In [1]: import numpy as np

In [2]: np.set_printoptions(precision=2, suppress=True, linewidth=100, floatmode="fixed")

In [3]: def rnd(a):
   ...:     return np.round(a, 2) + 0
   ...: 

In [4]: feats = np.loadtxt("out18.csv", delimiter=",")

In [5]: print(rnd(feats))
[[ 0.68 -1.88  2.79  1.03 -3.48]
 [ 0.60 -1.30 -3.33  0.19  3.44]
 [ 1.65 -4.15  0.48  1.71 -1.37]
 [ 1.66 -4.19  0.39  1.71 -1.27]
 [-0.38  1.15 -3.09 -0.77  3.66]
 [-1.71  4.28 -0.03 -1.72  0.89]
 [ 1.63 -3.96 -1.80  1.40  1.21]
 [-0.66  1.45  3.31 -0.25 -3.39]
 [-0.84  1.90  3.21 -0.44 -3.19]
 [ 1.60 -3.89 -1.91  1.36  1.35]
 [-0.69  1.91 -2.78 -1.04  3.47]
 [-1.73  4.27  1.05 -1.60 -0.31]
 [-1.03  2.72 -2.29 -1.32  3.09]
 [ 1.67 -4.06 -1.61  1.46  0.98]
 [ 1.04 -2.74  2.28  1.32 -3.08]
 [ 0.71 -1.94  2.76  1.05 -3.46]
 [-0.47  0.95  3.36 -0.05 -3.55]
 [ 1.43 -3.43 -2.42  1.13  2.01]
 [-0.42  1.24 -3.05 -0.80  3.65]
 [-0.18  0.66 -3.22 -0.59  3.72]
 [-1.74  4.28  1.01 -1.61 -0.26]
 [ 0.61 -1.71  2.87  0.97 -3.54]
 [-0.14  0.14  3.35  0.28 -3.70]]

In [6]: rng = np.random.default_rng(7691)

In [7]: A2 = feats + rng.integers(-2, 3, (23, 2)) @ rng.integers(-2, 3, (2, 5))

In [8]: print(rnd(A2))
[[ -0.32   0.12   2.79   3.03  -2.48]
 [  3.60   4.70  -7.33   4.19   4.44]
 [  2.65  -0.15  -1.52   4.71  -0.37]
 [  5.66  -0.19  -3.61   3.71  -1.27]
 [  5.62   1.15  -7.09  -2.77   1.66]
 [ -3.71   2.28   1.97  -2.72   0.89]
 [ -0.37 -11.96   2.20  -4.60  -0.79]
 [ -2.66   5.45   3.31   3.75  -1.39]
 [  0.16  -0.10   3.21  -2.44  -4.19]
 [ -1.40  -9.89   2.09  -2.64   0.35]
 [  0.31   5.91  -4.78   1.96   4.47]
 [ -2.73   0.27   3.05  -4.60  -1.31]
 [  1.97   2.72  -4.29  -2.32   2.09]
 [ -0.33  -6.06   0.39   0.46   0.98]
 [  4.04   3.26  -1.72   5.32  -2.08]
 [  0.71   4.06   0.76   6.05  -1.46]
 [ -5.47  -1.05   7.36  -0.05  -2.55]
 [ -2.57  -1.43  -0.42   4.13   4.01]
 [ -0.42  -4.76  -1.05  -5.80   1.65]
 [ -4.18  -3.34   0.78  -2.59   3.72]
 [ -1.74   4.28   1.01  -1.61  -0.26]
 [ -0.39  -5.71   4.87  -2.03  -4.54]
 [ -0.14   0.14   3.35   0.28  -3.70]]

In [9]: print(np.abs(A2 - feats).sum(axis=1))
[ 6.00 18.00 11.00 14.00 14.00  7.00 22.00 12.00  6.00 18.00 11.00 11.00  7.00  7.00 18.00 15.00
 12.00 13.00 15.00 14.00  0.00 11.00  0.00]

In [10]: print(rnd(np.linalg.svd(A2 - feats, compute_uv=False)))
[27.56 14.44  0.00  0.00  0.00]

In [11]: print(np.linalg.matrix_rank(A2 - feats, tol=1e-8))
2
